$ python3 -q
>>> import numpy as np
>>> np.set_printoptions(suppress=True, linewidth=160)
>>> def tidy(a):
...     return np.round(a, 3) + 0
... 
>>> O, _ = np.linalg.qr(np.array([[1.9, -0.2, -0.6, -0.2, -0.6],
...     [0.9, 0.0, -0.1, -0.8, 1.7],
...     [-2.0, 0.2, -1.7, -1.5, -1.1],
...     [-0.5, -2.7, 0.4, -0.1, 1.5],
...     [0.8, 0.4, 1.2, -1.1, -1.2]]))
>>> vecs, _ = np.linalg.qr(np.array([[2.5, 1.4, -0.3, -0.8],
...     [-1.2, -0.2, 0.3, 0.2],
...     [1.7, 0.0, -1.5, -0.5],
...     [-1.5, 0.0, 0.6, -1.0]]))
>>> sig = 20 * 0.5 ** np.arange(4)
>>> mat = O[:, :4] * sig @ vecs[:4]
>>> tidy(mat)
array([[  9.822,   7.235,   3.57 ,   2.439],
       [  4.933,   3.193,   0.641,   1.446],
       [ -6.901, -11.386,  -0.301,  -2.224],
       [ -5.597,  -0.722,   3.518,   7.83 ],
       [  3.613,   3.99 ,  -3.025,   0.865]])
>>> Y = np.array([[-2, 1], [-1, -2]])
>>> C = np.kron(Y, mat)
>>> tidy(np.linalg.norm(C, 2)), tidy(np.linalg.norm(Y, 2) * np.linalg.norm(mat, 2))
(np.float64(44.721), np.float64(44.721))
>>> Y = np.c_[mat[:, :2] @ np.array([[3, 4], [2, 1]]), np.array([-3, -2, 1, 3, -3])]
>>> tidy(Y)
array([[ 43.935,  46.521,  -3.   ],
       [ 21.184,  22.923,  -2.   ],
       [-43.477, -38.992,   1.   ],
       [-18.234, -23.11 ,   3.   ],
       [ 18.819,  18.442,  -3.   ]])
>>> tidy(np.linalg.norm(Y - mat @ np.linalg.lstsq(mat, Y)[0], axis=0))
array([0.  , 0.  , 0.34])
>>> tidy(np.linalg.norm(np.linalg.qr(mat)[0].T @ Y, axis=0) ** 2 / ((Y ** 2).sum(axis=0) + 1e-12))
array([1.   , 1.   , 0.996])
>>> np.linalg.matrix_rank(np.c_[mat, Y])
np.int64(5)
>>> tidy(np.linalg.lstsq(mat, Y[:, 0])[0])
array([3., 2., 0., 0.])
>>> hat = Y @ np.linalg.solve(Y.T @ Y, Y.T)
>>> tidy(np.trace(hat))
np.float64(3.0)
>>> tidy(hat @ Y[:, 2])
array([-3., -2.,  1.,  3., -3.])
>>> tidy((np.eye(5) - hat) @ Y)
array([[0., 0., 0.],
       [0., 0., 0.],
       [0., 0., 0.],
       [0., 0., 0.],
       [0., 0., 0.]])
>>> np.allclose(hat @ hat, hat)
True
